$ ipython --no-banner

In [1]: import numpy as np

In [2]: import numpy.linalg as la

In [3]: np.set_printoptions(suppress=True, linewidth=100)

In [4]: arr = np.load("case4.npy")

In [5]: print(arr)
[[0 9 0 9 0 9]
 [7 6 7 6 7 6]
 [0 1 0 1 0 1]
 [0 9 0 9 0 9]
 [7 6 7 6 7 6]
 [0 1 0 1 0 1]]

In [6]: # row 3 repeats row 0

In [7]: rng = np.random.default_rng(48)

In [8]: lab = rng.permutation(6)

In [9]: print(lab)
[3 5 2 4 0 1]

In [10]: A2 = arr[lab][:, lab]

In [11]: print(np.trace(A2))
23

In [12]: print(np.round(la.det(A2), 3), np.round(la.det(arr[lab]), 3))
0.0 0.0

In [13]: print(np.allclose(A2, arr))
False

In [14]: rk = la.matrix_rank(arr)

In [15]: print(rk)
2

In [16]: ns = la.svd(arr)[2][rk:].T

In [17]: print([int(la.matrix_rank(arr[:i])) for i in range(1, len(arr) + 1)])
[1, 2, 2, 2, 2, 2]

In [18]: print([int(la.matrix_rank(arr[:, :j + 1])) for j in range(6)])
[1, 2, 2, 2, 2, 2]

In [19]: print(np.allclose(arr @ ns, 0))
True

In [20]: K = np.load("dump.npy")

In [21]: print(K.round(3))
[[ 0.106  0.191 -0.191 -0.148]
 [ 0.191  0.343 -0.343 -0.267]
 [-0.191 -0.343  0.343  0.267]
 [-0.148 -0.267  0.267  0.208]]

In [22]: # rows and columns are dependent

In [23]: ev, vecs = la.eigh(K)

In [24]: print(np.round(np.abs(vecs[:, -1]), 3))
[0.325 0.586 0.586 0.456]

In [25]: print(ev.round(3) + 0)
[0. 0. 0. 1.]

In [26]: print(np.round(vecs.T @ vecs, 3) + 0)
[[1. 0. 0. 0.]
 [0. 1. 0. 0.]
 [0. 0. 1. 0.]
 [0. 0. 0. 1.]]

In [27]: print(np.round(la.eigvalsh(K @ K), 3) + 0)
[0. 0. 0. 1.]

In [28]: print(np.round(la.eigvalsh(K + 2 * np.eye(4)), 3))
[2. 2. 2. 3.]

In [29]: print(np.round(vecs.T @ K @ vecs, 3) + 0)
[[0. 0. 0. 0.]
 [0. 0. 0. 0.]
 [0. 0. 0. 0.]
 [0. 0. 0. 1.]]

In [30]: print((ev > 1e-8).sum(), (ev < -1e-8).sum())
1 0

In [31]: print(np.unique(ev.round(6) + 0, return_counts=True)[1])
[3 1]

In [32]: print(np.abs(vecs[:, -1]).round(6).argmax())
1

In [33]: print(round(ev.sum(), 3), round(np.trace(K), 3))
1.0 1.0

In [34]: W0 = np.loadtxt("a.csv", delimiter=",")

In [35]: print(W0)
[[  3.  -1.  -1.  -3.   9.   7.  -8.]
 [ -2.  39.   2.  -8.  -9.  -7.  -1.]
 [  6.   4.   5.   7.   6.   2.   6.]
 [  6.  -2.  -7.  22.  -5.  -9.   1.]
 [ -1.   6.   3.   5. -13.  -4.  -1.]
 [ -4.  -2.   2.   4.   1.  -4.   6.]
 [  9.   2.   8.   5.   5.   9.  17.]]

In [36]: A2 = W0 / la.norm(W0, axis=1, keepdims=True)

In [37]: C2 = A2 @ A2.T

In [38]: print(np.round(la.norm(A2, axis=1), 3))
[1. 1. 1. 1. 1. 1. 1.]

In [39]: print(C2[2].round(3))
[ 0.038  0.041  1.     0.283 -0.105  0.292  0.847]

In [40]: print(np.round(np.degrees(np.arccos(np.clip(C2[2, 4], -1, 1))), 3))
96.046

In [41]: U, sig, Vt = la.svd(W0, full_matrices=False)

In [42]: print(np.abs(U[:, 0]).round(6).argmax())
1

In [43]: print(np.round(sig / sig[0], 3))
[1.    0.68  0.622 0.344 0.207 0.118 0.035]

In [44]: print(np.allclose(U * sig @ Vt, W0))
True

In [45]: lab = rng.permutation(7)

In [46]: A2 = W0[:, lab] * rng.choice([-1, 1], 7)

In [47]: print(A2)
[[ -1.   3.  -1.   9.   7.  -8.  -3.]
 [ 39.   8.   2.  -9.  -7.  -1.   2.]
 [  4.  -7.   5.   6.   2.   6.  -6.]
 [ -2. -22.  -7.  -5.  -9.   1.  -6.]
 [  6.  -5.   3. -13.  -4.  -1.   1.]
 [ -2.  -4.   2.   1.  -4.   6.   4.]
 [  2.  -5.   8.   5.   9.  17.  -9.]]

In [48]: U, _, Vt = la.svd(W0.T @ A2)

In [49]: print(np.round(la.lstsq(W0, A2)[0], 3) + 0)
[[ 0.  0.  0.  0.  0.  0. -1.]
 [ 1.  0.  0.  0.  0.  0.  0.]
 [ 0.  0.  1.  0.  0.  0.  0.]
 [ 0. -1.  0.  0.  0.  0.  0.]
 [ 0.  0.  0.  1.  0.  0.  0.]
 [ 0.  0.  0.  0.  1.  0.  0.]
 [ 0.  0.  0.  0.  0.  1.  0.]]

In [50]: print(np.round(U @ Vt, 3) + 0)
[[ 0.  0.  0.  0.  0.  0. -1.]
 [ 1.  0.  0.  0.  0.  0.  0.]
 [ 0.  0.  1.  0.  0.  0.  0.]
 [ 0. -1.  0.  0.  0.  0.  0.]
 [ 0.  0.  0.  1.  0.  0.  0.]
 [ 0.  0.  0.  0.  1.  0.  0.]
 [ 0.  0.  0.  0.  0.  1.  0.]]

In [51]: print(lab)
[1 3 2 4 5 6 0]

In [52]: print(np.abs(A2).max())
39.0

In [53]: print(np.round(la.norm(A2), 3))
61.147

In [54]: print(np.round(la.svd(A2, compute_uv=False), 3))
[42.958 29.23  26.725 14.766  8.89   5.076  1.486]

In [55]: print(np.unravel_index(np.abs(A2).argmax(), A2.shape))
(np.int64(1), np.int64(0))

In [56]: print(la.matrix_rank(A2))
7

In [57]: x = np.array([1, -1, -2, -1, 0, 0, 1])

In [58]: h1 = np.maximum(W0 @ x, 0)

In [59]: print(np.round(np.tanh(W0 @ x), 3))
[ 0.762 -1.    -1.     0.762 -1.    -0.999  0.995]

In [60]: print(np.flatnonzero(h1 > 1e-9))
[0 3 6]

In [61]: print(np.maximum(W0 @ (3 * x), 0))
[3. 0. 0. 3. 0. 0. 9.]

In [62]: J = np.load("layer18.npy")

In [63]: print(J)
[[ 3 -1 -3  2]
 [-1  3 -1 -3]
 [-3 -1  3 -1]
 [ 2 -3 -1  3]]

In [64]: # null space of dimension 1

In [65]: print(round(float(la.eigvalsh(J).min()), 3))
-0.772

In [66]: data = np.array([[162, -3, 3, -2, -1, 2],
    ...:     [3, -118, -2, -1, 2, 0],
    ...:     [-3, 2, 98, 1, 3, 0],
    ...:     [-1, 1, 3, -103, 0, 3],
    ...:     [2, 2, -2, -1, 183, 2],
    ...:     [3, -1, -1, 1, 3, -163]])

In [67]: print((data + data.T) / 2)
[[ 162.     0.     0.    -1.5    0.5    2.5]
 [   0.  -118.     0.     0.     2.    -0.5]
 [   0.     0.    98.     2.     0.5   -0.5]
 [  -1.5    0.     2.  -103.    -0.5    2. ]
 [   0.5    2.     0.5   -0.5  183.     2.5]
 [   2.5   -0.5   -0.5    2.     2.5 -163. ]]

In [68]: print(np.allclose(data, data.T))
False

In [69]: print(data @ data)
[[26232  -132   780  -109  -336   -10]
 [  143 13914    42   211   121     7]
 [ -769   -24  9588    -4   850     3]
 [  -56  -215   -23 10616    21  -800]
 [  709   117  -565   -86 33491    41]
 [    2   277    73  -275    52 26584]]

In [70]: print(np.round(np.sort(np.abs(la.eigvals(data))), 3))
[ 98.211 103.029 117.905 161.942 163.087 182.868]

In [71]: lab = rng.permutation(6)

In [72]: print(lab)
[2 4 0 1 3 5]

In [73]: A2 = data[lab][:, lab]

In [74]: print(A2)
[[  98    3   -3    2    1    0]
 [  -2  183    2    2   -1    2]
 [   3   -1  162   -3   -2    2]
 [  -2    2    3 -118   -1    0]
 [   3    0   -1    1 -103    3]
 [  -1    3    3   -1    1 -163]]

In [75]: M = np.loadtxt("test17.csv", delimiter=",")

In [76]: print(M)
[[ 7.051 -4.967  7.984]
 [ 7.045 -4.993  8.047]
 [ 7.067 -4.985  7.922]
 [ 7.064 -5.018  7.993]
 [ 7.037 -4.97   7.922]
 [ 6.926 -5.     8.037]
 [ 7.032 -4.979  8.049]
 [ 6.955 -5.053  7.989]
 [ 6.935 -4.945  8.07 ]
 [ 7.008 -5.046  8.017]
 [-2.955 -3.945  0.983]
 [-3.022 -4.022  0.951]
 [-2.946 -4.023  0.987]
 [-2.994 -3.964  1.028]
 [-3.096 -3.941  1.035]
 [-2.978 -4.017  0.965]
 [-2.927 -3.977  0.943]
 [-3.029 -3.917  0.978]
 [-3.005 -3.896  1.005]
 [-2.958 -3.951  1.047]]

In [77]: print(round(np.log10(la.cond(M))))
2

In [78]: print(round(la.norm(M, 2) / la.norm(M), 3))
0.92

In [79]: print(np.round(np.abs(la.svd(M)[2][-1]), 3))
[0.453 0.522 0.723]

In [80]: mat = np.array([[9, 3, 7, 9, 0, 0, 6],
    ...:     [0, 0, 6, 6, 7, 2, 9],
    ...:     [0, 8, 4, 5, 0, 8, 1],
    ...:     [5, 4, 7, 8, 1, 3, 2],
    ...:     [2, 4, 8, 4, 9, 5, 2],
    ...:     [2, 1, 1, 9, 3, 3, 5]])

In [81]: print(mat)
[[9 3 7 9 0 0 6]
 [0 0 6 6 7 2 9]
 [0 8 4 5 0 8 1]
 [5 4 7 8 1 3 2]
 [2 4 8 4 9 5 2]
 [2 1 1 9 3 3 5]]

In [82]: w1 = np.array([[0, -2, -1, 0, 2, -2],
    ...:     [2, 0, 0, 1, -2, -2],
    ...:     [-2, 2, -1, -1, 0, 0],
    ...:     [-1, -1, 0, 2, 1, -2],
    ...:     [-2, -1, -1, 0, 0, 2],
    ...:     [1, -2, -1, 0, -1, -1],
    ...:     [0, -2, 1, 1, -2, -2]])

In [83]: coef = np.array([2, 3, 0, 4, 4, 7])

In [84]: act = np.maximum(mat @ w1 + coef, 0)

In [85]: print(la.matrix_rank(act))
3

In [86]: print(act)
[[ 0  0  0 24 13  0]
 [ 0  0  0 19  0  0]
 [13  0  0 19  0  0]
 [ 0  0  0 19  7  0]
 [ 0  0  0 10  0  0]
 [ 0  0  0 27  2  0]]

In [87]: Z = np.array([[-4, -3, -3],
    ...:     [-2, -2, 2],
    ...:     [3, -5, -1],
    ...:     [4, -2, 4],
    ...:     [2, 2, -3],
    ...:     [2, -1, -3]])

In [88]: print(act @ Z)
[[122 -22  57]
 [ 76 -38  76]
 [ 24 -77  37]
 [ 90 -24  55]
 [ 40 -20  40]
 [112 -50 102]]

In [89]: print((act @ Z).round(6).argmax(axis=1))
[0 0 2 0 0 0]
